In [1]: import numpy as np

In [2]: from numpy import linalg as LA

In [3]: np.set_printoptions(suppress=True, linewidth=120)

In [4]: K = np.array([[8.9, 5.7, 0.6],
   ...:     [-0.1, -0.1, 0.1],
   ...:     [8.9, 5.7, 0.6],
   ...:     [6.1, 3.8, 0.3],
   ...:     [3.0, 1.9, 0.2],
   ...:     [9.0, 5.7, 0.5],
   ...:     [0.1, -0.1, 0.2],
   ...:     [9.0, 5.7, 0.5],
   ...:     [6.1, 3.8, 0.6],
   ...:     [9.0, 5.8, 0.5],
   ...:     [0.1, -0.1, 0.1],
   ...:     [6.0, 3.6, 0.3],
   ...:     [6.0, 3.8, 0.3],
   ...:     [6.0, 3.7, 0.3],
   ...:     [8.8, 5.7, 0.8],
   ...:     [2.9, 1.7, 0.2]])

In [5]: Q, r_ = LA.qr(K)

In [6]: print(r_.round(1) + 0)
[[-26.1 -16.5  -1.7]
 [  0.    0.4   0. ]
 [  0.    0.   -0.5]]

In [7]: print(round(abs(r_[0, 0]), 1), round(float(LA.norm(K[:, 0])), 1))
26.1 26.1

In [8]: print(np.round(Q.T @ Q, 1) + 0)
[[1. 0. 0.]
 [0. 1. 0.]
 [0. 0. 1.]]

In [9]: print(np.round(Q @ r_, 1))
[[ 8.9  5.7  0.6]
 [-0.1 -0.1  0.1]
 [ 8.9  5.7  0.6]
 [ 6.1  3.8  0.3]
 [ 3.   1.9  0.2]
 [ 9.   5.7  0.5]
 [ 0.1 -0.1  0.2]
 [ 9.   5.7  0.5]
 [ 6.1  3.8  0.6]
 [ 9.   5.8  0.5]
 [ 0.1 -0.1  0.1]
 [ 6.   3.6  0.3]
 [ 6.   3.8  0.3]
 [ 6.   3.7  0.3]
 [ 8.8  5.7  0.8]
 [ 2.9  1.7  0.2]]

In [10]: print(np.round(np.abs(np.diag(r_)), 1))
[26.1  0.4  0.5]

In [11]: print(np.allclose(r_.T @ r_, K.T @ K))
True

In [12]: print(Q.round(1) + 0)
[[-0.3  0.2 -0.1]
 [ 0.  -0.1 -0.2]
 [-0.3  0.2 -0.1]
 [-0.2 -0.2  0.2]
 [-0.1  0.   0. ]
 [-0.3  0.   0.2]
 [ 0.  -0.4 -0.4]
 [-0.3  0.   0.2]
 [-0.2 -0.2 -0.5]
 [-0.3  0.2  0.2]
 [ 0.  -0.4 -0.2]
 [-0.2 -0.5  0.2]
 [-0.2  0.   0.2]
 [-0.2 -0.2  0.2]
 [-0.3  0.3 -0.5]
 [-0.1 -0.3  0. ]]

In [13]: m1 = np.load("m.npy")

In [14]: print(m1)
[[  3.   -0.5   0. ]
 [ -1.7  -0.7  -0.1]
 [ -1.8  -1.3  -0.2]
 [  6.5  -0.2   0. ]
 [ -8.2  -1.1   0.1]
 [  1.    1.6  -0.2]
 [  0.8  -0.5  -0.1]
 [ -1.8   1.4   0.3]
 [-10.2  -0.2   0.1]
 [ -1.3   0.6  -0.2]
 [ -2.4   0.3  -0.1]
 [ -1.7  -0.5  -0.2]
 [ -6.5   0.5   0.1]]

In [15]: cen = m1 - m1.mean(axis=0)

In [16]: left, s, VT = LA.svd(cen, full_matrices=False)

In [17]: print(np.abs(left[:, 0]).argmax())
3

In [18]: print(np.round(np.abs(VT[-1]), 1) + 0)
[0. 0. 1.]

In [19]: print(np.abs(VT[0]).argmax())
0

In [20]: print(np.round(VT[0] * np.sign(VT[0, np.abs(VT[0]).argmax()]), 1) + 0)
[1. 0. 0.]

In [21]: print(np.round(cen.mean(axis=0), 1) + 0)
[0. 0. 0.]

In [22]: cen = m1 - m1.mean(axis=0)

In [23]: V = LA.svd(cen)[2][:2]

In [24]: A2 = cen - cen @ V.T @ V

In [25]: print(np.round(np.cov(cen @ V.T, rowvar=False), 1) + 0)
[[20.1  0. ]
 [ 0.   0.8]]

In [26]: print(LA.norm(A2, axis=1).round(6).argmax())
7

In [27]: print(np.round((cen @ V.T).std(axis=0), 1))
[4.3 0.8]

In [28]: print(round(LA.norm(A2) / LA.norm(cen), 1))
0.0

In [29]: print(np.round(np.diag(V.T @ V), 1) + 0)
[1. 1. 0.]

In [30]: print(np.round(A2.std(axis=0), 1) + 0)
[0.  0.  0.1]

In [31]: feats = np.loadtxt("sample17.csv", delimiter=",")

In [32]: print(feats)
[[ 2.  2.  2.  2.  2.]
 [-2. -2. -2.  2.  0.]
 [ 2.  0. -2.  0.  2.]
 [ 0.  0.  0.  3.  1.]
 [ 0.  0.  0.  1.  0.]]

In [33]: left, s, VT = LA.svd(feats)

In [34]: V = VT[:(s > 1e-8).sum()]

In [35]: rng = np.random.default_rng(1556)

In [36]: x = feats[4] + 5 * feats[0] + rng.integers(2) * np.eye(5)[0]

In [37]: print(x)
[11. 10. 10. 11. 10.]

In [38]: print(np.round(V.T @ V, 1) + 0)
[[ 0.8  0.3 -0.2  0.   0. ]
 [ 0.3  0.3  0.3  0.   0. ]
 [-0.2  0.3  0.8  0.   0. ]
 [ 0.   0.   0.   1.   0. ]
 [ 0.   0.   0.   0.   1. ]]

In [39]: X = np.loadtxt("w.csv", delimiter=",")

In [40]: print(X.round(1) + 0)
[[ 1.  -0.1 -0.1 -0.1]
 [-0.1  0.6 -0.5 -0.6]
 [-0.1 -0.5  0.4 -0.8]
 [-0.1 -0.6 -0.8  0. ]]

In [41]: vals, V = LA.eigh(X)

In [42]: x = np.array([9, 6, 2, -9])

In [43]: print(np.round(x @ X @ x, 1))
194.9

In [44]: print(np.round(LA.eigvalsh(X[1:, 1:]), 1))
[-1.  1.  1.]

In [45]: labels = rng.permutation(4)

In [46]: A2 = X[:, labels] * rng.choice([-1, 1], 4)

In [47]: print(A2.round(1) + 0)
[[ 0.1 -1.  -0.1 -0.1]
 [-0.6  0.1 -0.6 -0.5]
 [ 0.5  0.1 -0.8  0.4]
 [ 0.6  0.1  0.  -0.8]]

In [48]: left, _, VT = LA.svd(X.T @ A2)

In [49]: print(labels)
[1 0 3 2]

In [50]: print(round(LA.det(A2.T), 1))
-1.0

In [51]: print(np.round(np.poly(A2), 1) + 0)
[ 1.   1.5  0.  -1.5 -1. ]

In [52]: print(np.round(LA.det(2 * A2), 1), round(LA.det(A2), 1))
-16.0 -1.0

In [53]: print(np.round(LA.det(A2[::-1]), 1))
-1.0

In [54]: print(np.round(LA.eigvals(A2), 1))
[ 1. +0.j  -0.7+0.7j -0.7-0.7j -1. +0.j ]

In [55]: print(np.round(np.kron(np.eye(2, dtype=int), A2), 1) + 0)
[[ 0.1 -1.  -0.1 -0.1  0.   0.   0.   0. ]
 [-0.6  0.1 -0.6 -0.5  0.   0.   0.   0. ]
 [ 0.5  0.1 -0.8  0.4  0.   0.   0.   0. ]
 [ 0.6  0.1  0.  -0.8  0.   0.   0.   0. ]
 [ 0.   0.   0.   0.   0.1 -1.  -0.1 -0.1]
 [ 0.   0.   0.   0.  -0.6  0.1 -0.6 -0.5]
 [ 0.   0.   0.   0.   0.5  0.1 -0.8  0.4]
 [ 0.   0.   0.   0.   0.6  0.1  0.  -0.8]]

In [56]: print(np.allclose(X @ X.T, X.T @ X))
True

In [57]: W0 = np.load("dump.npy")

In [58]: print(W0)
[[0 0 0]
 [0 0 1]
 [0 1 0]]

In [59]: print(np.argsort(-LA.norm(W0, axis=0).round(6), kind="stable")[:3])
[1 2 0]

In [60]: rank = LA.matrix_rank(W0)

In [61]: print(rank)
2

In [62]: N = LA.svd(W0)[2][rank:].T

In [63]: print([int(LA.matrix_rank(W0[:, :j + 1])) for j in range(3)])
[0, 1, 2]

In [64]: print(N @ N.T)
[[1. 0. 0.]
 [0. 0. 0.]
 [0. 0. 0.]]

In [65]: print(np.allclose(W0 @ N, 0))
True

In [66]: print(W0 @ N)
[[0.]
 [0.]
 [0.]]

In [67]: print(np.flatnonzero(LA.matrix_power((W0 != 0) + (W0.T != 0) + np.eye(3), 3)[2]))
[1 2]

In [68]: print(np.round(np.sort(LA.eigvals(W0).real), 1))
[-1.  0.  1.]

In [69]: print(round(LA.det(W0), 1))
0.0

In [70]: print((W0 != 0).astype(int))
[[0 0 0]
 [0 0 1]
 [0 1 0]]

In [71]: print((LA.matrix_power((W0 != 0) + (W0.T != 0) + np.eye(3), 3) > 0).astype(int))
[[1 0 0]
 [0 1 1]
 [0 1 1]]

In [72]: left, s, VT = LA.svd(W0)

In [73]: V = VT[:(s > 1e-8).sum()]

In [74]: x = W0[0] + -1 * W0[1] + rng.integers(2) * np.eye(3)[1]

In [75]: print(x)
[ 0.  0. -1.]

In [76]: print(LA.matrix_rank(np.vstack([W0, x])))
2

In [77]: print(V.T @ V)
[[0. 0. 0.]
 [0. 1. 0.]
 [0. 0. 1.]]

In [78]: print(np.allclose(V.T @ V @ x, x))
True

In [79]: print(round(LA.norm(x - V.T @ V @ x), 1))
0.0

In [80]: vals, V = LA.eigh(W0)

In [81]: print(np.abs(V[:, -1]).round(6).argmax())
1

In [82]: F = np.eye(3, dtype=int)[rng.permutation(3)]

In [83]: print(F)
[[0 0 1]
 [1 0 0]
 [0 1 0]]

In [84]: print(F.T @ F)
[[1 0 0]
 [0 1 0]
 [0 0 1]]

In [85]: print(F @ F.T)
[[1 0 0]
 [0 1 0]
 [0 0 1]]

In [86]: print(np.round(LA.svd(F, compute_uv=False), 1))
[1. 1. 1.]

In [87]: A = np.loadtxt("mat.csv", delimiter=",")

In [88]: print(A.round(1))
[[-18.  -34.9  -7.6  -7.1]
 [-13.5 -29.1  -4.3  -6.4]
 [-11.2 -26.2  -2.8  -6.1]
 [-10.  -24.5  -2.   -5.9]
 [ -7.1 -20.3  -0.2  -5.3]
 [ -5.7 -18.    0.6  -5. ]
 [ -0.9  -7.6   1.9  -3.3]
 [ -0.5  -5.7   1.5  -2.8]
 [ -0.3  -4.    1.   -2.2]
 [ -0.3  -2.2   0.4  -1.4]
 [  0.2   0.9   0.1   0.6]
 [  0.9   2.4   0.5   1.7]
 [  8.   11.2   7.8   7.7]
 [ 10.8  13.8  10.7   9.3]
 [ 15.7  18.3  16.   12. ]
 [ 17.6  20.   18.   12.9]
 [ 23.6  25.2  24.5  15.8]
 [ 46.1  43.7  48.7  25.2]
 [ 53.9  50.   57.2  28.3]]

In [89]: gram = np.cov(A, rowvar=False)

In [90]: print(gram.shape)
(4, 4)

In [91]: print(gram.round(1))
[[362.2 440.7 328.4 203.5]
 [440.7 571.9 381.  253.1]
 [328.4 381.  308.1 183.3]
 [203.5 253.1 183.3 119.1]]

In [92]: cen = A - A.mean(axis=0)

In [93]: V = LA.svd(cen)[2][:3]

In [94]: A2 = cen - cen @ V.T @ V

In [95]: print(LA.norm(A2, axis=1).round(6).argmax())
0

In [96]: print(np.round(LA.norm(A, 2) / LA.norm(A), 1))
1.0

In [97]: print([round(float(x), 1) for x in LA.svd(A, compute_uv=False)[:3]])
[158.9, 40.3, 8.2]

In [98]: print(np.argsort(-LA.norm(feats, axis=0).round(6), kind="stable")[:3])
[3 0 2]

In [99]: print(LA.matrix_rank(feats, rtol=0.1))
3

In [100]: arr = np.load("run4.npy")

In [101]: print(arr)
[[0. 2. 0. 0.]
 [2. 3. 2. 1.]
 [1. 0. 0. 3.]
 [0. 0. 0. 1.]]

In [102]: A2 = LA.inv(arr)

In [103]: print(A2.round(1))
[[ 0.   0.   1.  -3. ]
 [ 0.5  0.   0.   0. ]
 [-0.8  0.5 -1.   2.5]
 [ 0.   0.   0.   1. ]]

In [104]: print(np.round(LA.slogdet(arr)[0], 1))
1.0

In [105]: Q, V = LA.qr(A2[:, :2])[0], LA.qr(A2[:, 2:])[0]

In [106]: s = LA.svd(Q.T @ V, compute_uv=False)

In [107]: print((s > 0.9).sum())
0

In [108]: A2 = np.array([[-2, 3, 1], [1, 2, -3], [1, 0, 0], [3, -2, 0]])

In [109]: print(np.einsum("ik,kj->ji", arr, A2))
[[ 2.  4.  7.  3.]
 [ 4. 10. -3. -2.]
 [-6. -7.  1.  0.]]

In [110]: print(np.einsum("ik,kj->ij", arr, A2))
[[ 2.  4. -6.]
 [ 4. 10. -7.]
 [ 7. -3.  1.]
 [ 3. -2.  0.]]

In [111]: print(np.vstack([arr, A2.T]).shape)
(7, 4)

In [112]: print(np.einsum("ij->j", arr))
[3. 5. 2. 5.]

In [113]: x = np.array([3, 2, 8, 4])

In [114]: print(np.einsum("ij,j->i", arr, x))
[ 4. 32. 15.  4.]

In [115]: print(arr @ (2 * x))
[ 8. 64. 30.  8.]

In [116]: print((arr * x).sum(axis=1))
[ 4. 32. 15.  4.]

In [117]: print(np.sign((arr @ x).round(6)))
[1. 1. 1. 1.]

In [118]: print(arr @ np.eye(4)[1])
[2. 3. 0. 0.]

In [119]: print(arr @ x)
[ 4. 32. 15.  4.]
